In [1]: import numpy as np

In [2]: from numpy import linalg as LA

In [3]: np.set_printoptions(precision=3, suppress=True, linewidth=120)

In [4]: Z = np.array([[0, 2, 0], [1, 1, 2]])

In [5]: rng = np.random.default_rng(8310)

In [6]: data = rng.normal(size=(23, 2)) @ Z + np.array([2, 2, -1])

In [7]: data
Out[7]: 
array([[ 1.698,  4.222, -1.605],
       [-0.442,  0.439, -5.884],
       [ 2.91 ,  2.256,  0.819],
       [ 1.286,  2.137, -2.428],
       [ 1.826, -0.104, -1.347],
       [ 1.697,  0.875, -1.605],
       [ 2.822,  4.971,  0.644],
       [ 1.975,  2.136, -1.049],
       [ 2.846,  1.431,  0.693],
       [ 2.451,  5.442, -0.098],
       [ 2.405,  3.01 , -0.19 ],
       [ 1.832,  1.374, -1.336],
       [ 2.306,  4.131, -0.387],
       [ 1.886,  0.391, -1.228],
       [ 2.374,  3.226, -0.252],
       [ 2.246,  0.632, -0.508],
       [ 1.29 ,  5.021, -2.421],
       [ 1.664,  1.266, -1.672],
       [ 0.863, -2.416, -3.275],
       [ 2.286,  0.703, -0.428],
       [ 0.33 ,  0.805, -4.34 ],
       [ 1.238,  2.035, -2.525],
       [ 1.001,  1.766, -2.999]])

In [8]: hat = data @ LA.solve(data.T @ data, data.T)

In [9]: round(np.trace(hat), 3)
Out[9]: np.float64(3.0)

In [10]: np.allclose(hat @ hat, hat)
Out[10]: True

In [11]: LA.matrix_rank(np.eye(23) - hat)
Out[11]: np.int64(20)

In [12]: np.round(LA.eigvalsh(hat), 3) + 0
Out[12]: array([0., 0., 0., 0., 0., 0., 0., 0., 0., 0., 0., 0., 0., 0., 0., 0., 0., 0., 0., 0., 1., 1., 1.])

In [13]: arr = np.load("layer10.npy")

In [14]: arr
Out[14]: 
array([[-0.421,  0.285, -0.756,  0.083,  0.774, -0.038],
       [ 0.64 ,  0.503, -1.259,  1.299, -2.552, -0.027],
       [-0.944, -0.25 , -1.975, -0.482, -9.356, -0.165],
       [ 0.242,  0.172,  5.023, -1.92 , -6.833,  0.118],
       [ 0.315, -0.302,  3.525,  1.928, -4.624, -0.195],
       [-0.902, -0.094, -0.259,  1.597,  7.529, -0.068],
       [-0.54 ,  0.606,  0.161,  0.23 ,  0.587,  0.056],
       [ 0.381,  0.009,  1.347,  1.118,  5.3  ,  0.022],
       [ 0.03 ,  0.149, -1.29 , -0.983, -1.493,  0.326],
       [ 0.369,  0.435, -1.439, -1.099, -1.025,  0.328],
       [ 2.096,  0.231, -1.447,  0.533, -3.171, -0.061],
       [-0.445, -0.001,  2.289, -0.141,  4.568, -0.217],
       [-0.763,  0.368, -2.24 , -0.255, -1.168,  0.148],
       [-0.787, -0.288, -5.47 ,  0.728, -1.199,  0.165],
       [-0.997,  0.098, -0.423, -1.03 , -2.015,  0.163],
       [ 0.704, -0.058, -3.412,  0.807,  3.848, -0.011],
       [ 0.469, -0.046, -2.124,  0.616,  4.426, -0.098],
       [ 0.024, -0.589,  5.212, -0.041,  1.862, -0.312],
       [-0.732,  0.805, -1.93 , -1.061,  1.751,  0.087]])

In [15]: Z = arr[[4, 10]].astype(float)

In [16]: for _ in range(3):
    ...:     lab = LA.norm(arr[:, None] - Z, axis=-1).argmin(axis=1)
    ...:     Z = np.array([arr[lab == j].mean(axis=0) for j in range(2)])
    ...: 

In [17]: lab
Out[17]: array([1, 1, 0, 0, 0, 1, 1, 1, 1, 1, 1, 1, 1, 1, 1, 1, 1, 1, 1])

In [18]: np.bincount(lab)
Out[18]: array([ 3, 16])

In [19]: np.abs(Z[1] - Z[0]).argmax()
Out[19]: np.int64(4)

In [20]: Z[1] - Z[0]
Out[20]: array([ 0.074,  0.277, -3.006,  0.308,  8.064,  0.11 ])
